% python3 -q
>>> import numpy as np
>>> from numpy import linalg as LA
>>> np.set_printoptions(precision=3, suppress=True, linewidth=120, legacy="1.25")
>>> arr = np.loadtxt("dump.csv", delimiter=",")
>>> arr
array([[  9.839,  25.405, -16.885, -25.261,  21.776,  13.323],
       [  9.914,  25.637, -16.112, -25.29 ,  19.386,  15.201],
       [ 10.637,  25.608, -13.944, -25.493,  18.505,  12.94 ],
       [  8.002,  26.505, -14.996, -23.159,  21.02 ,  15.58 ],
       [ 11.053,  26.18 , -15.19 , -25.634,  19.182,  15.825],
       [ 11.189,  25.597, -14.67 , -24.587,  19.221,  16.12 ],
       [ 11.047,  25.005, -15.634, -26.13 ,  21.383,  15.581],
       [ 11.105,  26.913, -14.942, -24.225,  19.489,  14.595],
       [  9.248,  24.315, -13.629, -23.696,  20.172,  16.512],
       [  9.151,  24.946, -16.776, -25.538,  21.966,  15.385],
       [ 10.359,  23.143, -13.33 , -24.015,  18.751,  15.729],
       [  9.305,  24.178, -14.19 , -24.847,  20.883,  13.491],
       [  9.905,  24.323, -13.662, -25.06 ,  18.433,  14.253],
       [ 13.795,  24.09 , -14.521, -26.317,  20.922,  14.103],
       [ 11.709,  25.42 , -15.751, -24.606,  20.741,  14.481],
       [  9.063,  25.349, -15.928, -26.016,  18.029,  16.45 ],
       [  9.286,  25.328, -15.128, -25.106,  20.784,  15.634],
       [ 10.456,  24.749, -13.979, -26.23 ,  20.006,  15.563],
       [ 10.35 ,  25.345, -12.897, -24.853,  21.228,  14.354],
       [  9.957,  23.504, -14.349, -25.109,  19.741,  15.373],
       [ 10.386,  24.717, -14.685, -26.675,  19.61 ,  16.449],
       [ 10.058,  24.885, -16.067, -25.414,  18.652,  14.608],
       [ 10.057,  24.779, -15.501, -24.412,  20.58 ,  15.029],
       [  9.933,  23.963, -16.142, -24.768,  19.306,  15.743],
       [ 11.176,  23.821, -15.016, -25.027,  19.921,  16.895],
       [ 10.245,  23.915, -15.208, -23.698,  20.667,  14.351],
       [ 12.081,  24.395, -14.489, -24.592,  21.518,  14.648],
       [  9.878,  22.713, -14.059, -25.501,  21.692,  13.037],
       [  9.579,  25.591, -14.607, -24.708,  19.626,  15.676],
       [  9.35 ,  25.201, -14.451, -26.373,  19.136,  14.219],
       [  9.938,  24.051, -13.854, -25.055,  18.738,  14.35 ],
       [  9.   ,  23.986, -15.071, -25.549,  19.821,  15.146],
       [  9.365,  25.965, -14.251, -24.452,  18.37 ,  16.082],
       [ 10.14 ,  24.318, -13.915, -24.387,  21.123,  15.173]])
>>> t3 = arr.reshape(34, 2, -1)
>>> np.swapaxes(t3, 1, 2)[24]
array([[ 11.176, -25.027],
       [ 23.821,  19.921],
       [-15.016,  16.895]])
>>> t3[:, 0]
array([[  9.839,  25.405, -16.885],
       [  9.914,  25.637, -16.112],
       [ 10.637,  25.608, -13.944],
       [  8.002,  26.505, -14.996],
       [ 11.053,  26.18 , -15.19 ],
       [ 11.189,  25.597, -14.67 ],
       [ 11.047,  25.005, -15.634],
       [ 11.105,  26.913, -14.942],
       [  9.248,  24.315, -13.629],
       [  9.151,  24.946, -16.776],
       [ 10.359,  23.143, -13.33 ],
       [  9.305,  24.178, -14.19 ],
       [  9.905,  24.323, -13.662],
       [ 13.795,  24.09 , -14.521],
       [ 11.709,  25.42 , -15.751],
       [  9.063,  25.349, -15.928],
       [  9.286,  25.328, -15.128],
       [ 10.456,  24.749, -13.979],
       [ 10.35 ,  25.345, -12.897],
       [  9.957,  23.504, -14.349],
       [ 10.386,  24.717, -14.685],
       [ 10.058,  24.885, -16.067],
       [ 10.057,  24.779, -15.501],
       [  9.933,  23.963, -16.142],
       [ 11.176,  23.821, -15.016],
       [ 10.245,  23.915, -15.208],
       [ 12.081,  24.395, -14.489],
       [  9.878,  22.713, -14.059],
       [  9.579,  25.591, -14.607],
       [  9.35 ,  25.201, -14.451],
       [  9.938,  24.051, -13.854],
       [  9.   ,  23.986, -15.071],
       [  9.365,  25.965, -14.251],
       [ 10.14 ,  24.318, -13.915]])
>>> np.einsum("ihd,jhd->hij", t3, t3).shape
(2, 34, 34)
>>> t3 = np.stack([arr, -3 * arr, arr[::-1]])
>>> print(LA.matrix_rank(t3))
[6 6 6]
>>> np.einsum("bij,cij->bc", t3, t3)
array([[  74796.649, -224389.947,   74595.698],
       [-224389.947,  673169.84 , -223787.093],
       [  74595.698, -223787.093,   74796.649]])
>>> (t3 @ arr.T).shape
(3, 34, 34)
>>> LA.norm(t3, axis=(1, 2))
array([273.49 , 820.469, 273.49 ])
>>> t3.shape
(3, 34, 6)
>>> proj = arr @ LA.solve(arr.T @ arr, arr.T)
>>> proj @ arr[:, 0]
array([ 9.839,  9.914, 10.637,  8.002, 11.053, 11.189, 11.047, 11.105,  9.248,  9.151, 10.359,  9.305,  9.905, 13.795,
       11.709,  9.063,  9.286, 10.456, 10.35 ,  9.957, 10.386, 10.058, 10.057,  9.933, 11.176, 10.245, 12.081,  9.878,
        9.579,  9.35 ,  9.938,  9.   ,  9.365, 10.14 ])
>>> np.round(LA.eigvalsh(proj), 3) + 0
array([0., 0., 0., 0., 0., 0., 0., 0., 0., 0., 0., 0., 0., 0., 0., 0., 0., 0., 0., 0., 0., 0., 0., 0., 0., 0., 0., 0.,
       1., 1., 1., 1., 1., 1.])
>>> round(float(np.trace(proj)), 3)
6.0
>>> rng = np.random.default_rng(824053)
>>> mat = np.eye(3, dtype=int)[rng.permutation(3)]
>>> mat
array([[0, 0, 1],
       [0, 1, 0],
       [1, 0, 0]])
>>> A2 = mat + rng.integers(-2, 3, (3, 1)) @ rng.integers(-2, 3, (1, 3))
>>> A2
array([[ 2, -2,  1],
       [ 2, -1,  0],
       [-1,  2,  0]])
>>> np.round(LA.svd(A2 - mat, compute_uv=False), 3) + 0
array([4.899, 0.   , 0.   ])
>>> data = np.array([[0.0, 0.0, -3.0], [0.0, 0.0, -8.0], [-3.0, -8.0, 0.0]])
>>> w, evecs = LA.eigh(data)
>>> np.round(evecs.T @ data @ evecs, 3) + 0
array([[-8.544,  0.   ,  0.   ],
       [ 0.   ,  0.   ,  0.   ],
       [ 0.   ,  0.   ,  8.544]])
>>> print(LA.eigvalsh(data @ data))
[ 0. 73. 73.]
>>> (w > 1e-8).sum(), (w < -1e-8).sum()
(1, 1)
>>> np.round(evecs @ np.diag(w) @ evecs.T, 3) + 0
array([[ 0.,  0., -3.],
       [ 0.,  0., -8.],
       [-3., -8.,  0.]])
>>> LA.svd(data, compute_uv=False)
array([8.544, 8.544, 0.   ])
>>> print(np.abs(evecs[:, -1]))
[0.248 0.662 0.707]
>>> data.sum(axis=0)
array([ -3.,  -8., -11.])
>>> data.sum(axis=1)
array([ -3.,  -8., -11.])
>>> LA.matrix_rank(data)
2
>>> np.diff(data, axis=0)
array([[ 0.,  0., -5.],
       [-3., -8.,  8.]])
>>> data.mean(axis=0)
array([-1.   , -2.667, -3.667])
>>> Uu, sv, Vh = LA.svd(data)
>>> evecs = Vh[:(sv > 1e-8).sum()]
>>> x0 = data[2] + 4 * data[0] + rng.integers(2) * np.eye(3)[1]
>>> x0
array([ -3.,  -8., -12.])
>>> round(float(LA.norm(x0 - evecs.T @ evecs @ x0)), 3)
0.0
>>> print(np.diag(evecs.T @ evecs))
[0.123 0.877 1.   ]
>>> LA.matrix_rank(np.vstack([data, x0]))
2
>>> E = np.load("w.npy")
>>> E
array([[-1.122, -0.65 ,  0.441, -0.153, -0.653,  0.023, -0.223, -1.061],
       [-0.65 , -0.548, -0.301, -0.756,  0.137,  0.132, -0.044, -0.09 ],
       [ 0.441, -0.301,  1.643, -1.592,  0.027, -0.543,  0.259,  0.077],
       [-0.153, -0.756, -1.592, -0.64 ,  0.159, -0.764,  0.857,  1.328],
       [-0.653,  0.137,  0.027,  0.159,  0.921,  0.989,  0.699,  1.266],
       [ 0.023,  0.132, -0.543, -0.764,  0.989,  0.667, -0.977, -0.496],
       [-0.223, -0.044,  0.259,  0.857,  0.699, -0.977, -1.512,  0.245],
       [-1.061, -0.09 ,  0.077,  1.328,  1.266, -0.496,  0.245, -0.409]])
>>> x0 = np.array([0, 0, 0, 4, 4, 4, 2, 3])
>>> E @ x0
array([-6.761, -2.308, -7.687,  0.724, 13.472,  0.128,  0.031,  7.656])
>>> E @ np.ones(8)
array([-3.398, -2.12 ,  0.01 , -1.56 ,  3.545, -0.969, -0.696,  0.861])
>>> np.einsum("ij,j->i", E, x0)
array([-6.761, -2.308, -7.687,  0.724, 13.472,  0.128,  0.031,  7.656])
>>> A2 = E / LA.norm(E, axis=1, keepdims=True)
>>> C2 = A2 @ A2.T
>>> C2[5]
array([-0.034,  0.43 , -0.073, -0.123,  0.032,  1.   ,  0.146, -0.05 ])
>>> (np.abs(C2) > 0.9).astype(int)
array([[1, 0, 0, 0, 0, 0, 0, 0],
       [0, 1, 0, 0, 0, 0, 0, 0],
       [0, 0, 1, 0, 0, 0, 0, 0],
       [0, 0, 0, 1, 0, 0, 0, 0],
       [0, 0, 0, 0, 1, 0, 0, 0],
       [0, 0, 0, 0, 0, 1, 0, 0],
       [0, 0, 0, 0, 0, 0, 1, 0],
       [0, 0, 0, 0, 0, 0, 0, 1]])
>>> LA.norm(A2, axis=1)
array([1., 1., 1., 1., 1., 1., 1., 1.])
>>> np.argwhere(np.triu(np.abs(C2) > 0.95, 1))
array([], shape=(0, 2), dtype=int64)
>>> (C2 - 2 * np.eye(8)).round(6).argmax(axis=1)
array([1, 0, 1, 1, 3, 1, 7, 6])
>>> m1 = np.load("x.npy")
>>> m1
array([[-9, -9,  0,  0],
       [-3, -9,  0,  0],
       [ 9,  9,  9,  9],
       [ 3,  9,  3,  9]])
>>> A2 = m1 / LA.norm(m1, axis=1, keepdims=True)
>>> C2 = A2 @ A2.T
>>> C2
array([[ 1.   ,  0.894, -0.707, -0.632],
       [ 0.894,  1.   , -0.632, -0.707],
       [-0.707, -0.632,  1.   ,  0.894],
       [-0.632, -0.707,  0.894,  1.   ]])
>>> np.argwhere(np.triu(np.abs(C2) > 0.95, 1))
array([], shape=(0, 2), dtype=int64)
>>> np.sort(np.abs(LA.eigvals(mat)))
array([1., 1., 1.])
>>> np.allclose(mat, mat.T)
True
>>> LA.matrix_power(mat, 4)
array([[1, 0, 0],
       [0, 1, 0],
       [0, 0, 1]])
>>> round(LA.det(mat), 3)
-1.0
>>> np.trace(mat)
1
>>> mat.inv()
Traceback (most recent call last):
  File "<python-input-69>", line 1, in <module>
    mat.inv()
    ^^^^^^^
AttributeError: 'numpy.ndarray' object has no attribute 'inv'
>>> w, evecs = LA.eig(m1)
>>> np.sort(LA.eigvals(LA.inv(m1)))
array([-0.263, -0.07 ,  0.07 ,  0.263])
>>> x0 = np.array([3, 2, 0, 0])
>>> rhs = m1 @ x0
>>> c, lr = np.zeros(4), 1 / LA.norm(m1, 2) ** 2
>>> for i in range(40):
...     c -= lr * m1.T @ (m1 @ c - rhs)
...     if i % 10 == 0: print(i, round(LA.norm(m1 @ c - rhs), 3))
... 
0 15.678
10 4.738
20 2.455
30 1.666
>>> c
array([ 2.696,  2.217,  0.285, -0.202])
>>> round(float(LA.cond(m1)), 3)
11.628
>>> A2 = np.array([[3, 1], [2, 0]])
>>> cent = np.kron(A2, m1)
>>> cent.shape
(8, 8)
>>> round(LA.norm(cent, 2), 3), round(LA.norm(A2, 2) * LA.norm(m1, 2), 3)
(92.777, 92.777)
>>> cent
array([[-27, -27,   0,   0,  -9,  -9,   0,   0],
       [ -9, -27,   0,   0,  -3,  -9,   0,   0],
       [ 27,  27,  27,  27,   9,   9,   9,   9],
       [  9,  27,   9,  27,   3,   9,   3,   9],
       [-18, -18,   0,   0,   0,   0,   0,   0],
       [ -6, -18,   0,   0,   0,   0,   0,   0],
       [ 18,  18,  18,  18,   0,   0,   0,   0],
       [  6,  18,   6,  18,   0,   0,   0,   0]])
>>> X = np.loadtxt("mat.csv", delimiter=",")
>>> X
array([[0., 0., 0., 1., 0., 0., 0., 0., 0.],
       [0., 0., 0., 0., 0., 0., 0., 1., 0.],
       [0., 0., 0., 0., 0., 0., 1., 0., 0.],
       [0., 0., 0., 0., 0., 1., 0., 0., 0.],
       [1., 0., 0., 0., 0., 0., 0., 0., 0.],
       [0., 1., 0., 0., 0., 0., 0., 0., 0.],
       [0., 0., 1., 0., 0., 0., 0., 0., 0.],
       [0., 0., 0., 0., 1., 0., 0., 0., 0.],
       [0., 0., 0., 0., 0., 0., 0., 0., 1.]])
>>> print(X @ X.T)
[[1. 0. 0. 0. 0. 0. 0. 0. 0.]
 [0. 1. 0. 0. 0. 0. 0. 0. 0.]
 [0. 0. 1. 0. 0. 0. 0. 0. 0.]
 [0. 0. 0. 1. 0. 0. 0. 0. 0.]
 [0. 0. 0. 0. 1. 0. 0. 0. 0.]
 [0. 0. 0. 0. 0. 1. 0. 0. 0.]
 [0. 0. 0. 0. 0. 0. 1. 0. 0.]
 [0. 0. 0. 0. 0. 0. 0. 1. 0.]
 [0. 0. 0. 0. 0. 0. 0. 0. 1.]]
>>> LA.svd(X, compute_uv=False)
array([1., 1., 1., 1., 1., 1., 1., 1., 1.])
>>> print(X[:, 0] @ X[:, 8])
0.0
>>> LA.norm(X, axis=0)
array([1., 1., 1., 1., 1., 1., 1., 1., 1.])
>>> round(float(LA.det(X)), 3)
1.0
>>> round(float(np.abs(LA.eigvals(X)).max()), 3)
1.0
>>> (X - X.T) / 2
array([[ 0. ,  0. ,  0. ,  0.5, -0.5,  0. ,  0. ,  0. ,  0. ],
       [ 0. ,  0. ,  0. ,  0. ,  0. , -0.5,  0. ,  0.5,  0. ],
       [ 0. ,  0. ,  0. ,  0. ,  0. ,  0. ,  0. ,  0. ,  0. ],
       [-0.5,  0. ,  0. ,  0. ,  0. ,  0.5,  0. ,  0. ,  0. ],
       [ 0.5,  0. ,  0. ,  0. ,  0. ,  0. ,  0. , -0.5,  0. ],
       [ 0. ,  0.5,  0. , -0.5,  0. ,  0. ,  0. ,  0. ,  0. ],
       [ 0. ,  0. ,  0. ,  0. ,  0. ,  0. ,  0. ,  0. ,  0. ],
       [ 0. , -0.5,  0. ,  0. ,  0.5,  0. ,  0. ,  0. ,  0. ],
       [ 0. ,  0. ,  0. ,  0. ,  0. ,  0. ,  0. ,  0. ,  0. ]])
>>> np.allclose(X, X.T)
False
>>> print(X @ X)
[[0. 0. 0. 0. 0. 1. 0. 0. 0.]
 [0. 0. 0. 0. 1. 0. 0. 0. 0.]
 [0. 0. 1. 0. 0. 0. 0. 0. 0.]
 [0. 1. 0. 0. 0. 0. 0. 0. 0.]
 [0. 0. 0. 1. 0. 0. 0. 0. 0.]
 [0. 0. 0. 0. 0. 0. 0. 1. 0.]
 [0. 0. 0. 0. 0. 0. 1. 0. 0.]
 [1. 0. 0. 0. 0. 0. 0. 0. 0.]
 [0. 0. 0. 0. 0. 0. 0. 0. 1.]]
>>> LA.matrix_power(X, 2)
array([[0., 0., 0., 0., 0., 1., 0., 0., 0.],
       [0., 0., 0., 0., 1., 0., 0., 0., 0.],
       [0., 0., 1., 0., 0., 0., 0., 0., 0.],
       [0., 1., 0., 0., 0., 0., 0., 0., 0.],
       [0., 0., 0., 1., 0., 0., 0., 0., 0.],
       [0., 0., 0., 0., 0., 0., 0., 1., 0.],
       [0., 0., 0., 0., 0., 0., 1., 0., 0.],
       [1., 0., 0., 0., 0., 0., 0., 0., 0.],
       [0., 0., 0., 0., 0., 0., 0., 0., 1.]])
>>> A2 = X + rng.integers(-2, 3, (9, 1)) @ rng.integers(-2, 3, (1, 9))
>>> A2
array([[-4.,  4.,  0.,  1.,  2., -2.,  2., -2.,  4.],
       [ 4., -4.,  0.,  0., -2.,  2., -2.,  3., -4.],
       [-4.,  4.,  0.,  0.,  2., -2.,  3., -2.,  4.],
       [-2.,  2.,  0.,  0.,  1.,  0.,  1., -1.,  2.],
       [ 5., -4.,  0.,  0., -2.,  2., -2.,  2., -4.],
       [ 2., -1.,  0.,  0., -1.,  1., -1.,  1., -2.],
       [ 2., -2.,  1.,  0., -1.,  1., -1.,  1., -2.],
       [ 4., -4.,  0.,  0., -1.,  2., -2.,  2., -4.],
       [ 0.,  0.,  0.,  0.,  0.,  0.,  0.,  0.,  1.]])
>>> np.round(LA.svd(A2 - X, compute_uv=False), 3) + 0
array([19.183,  0.   ,  0.   ,  0.   ,  0.   ,  0.   ,  0.   ,  0.   ,  0.   ])
>>> np.abs(A2 - X).sum(axis=1)
array([20., 20., 20., 10., 20., 10., 10., 20.,  0.])
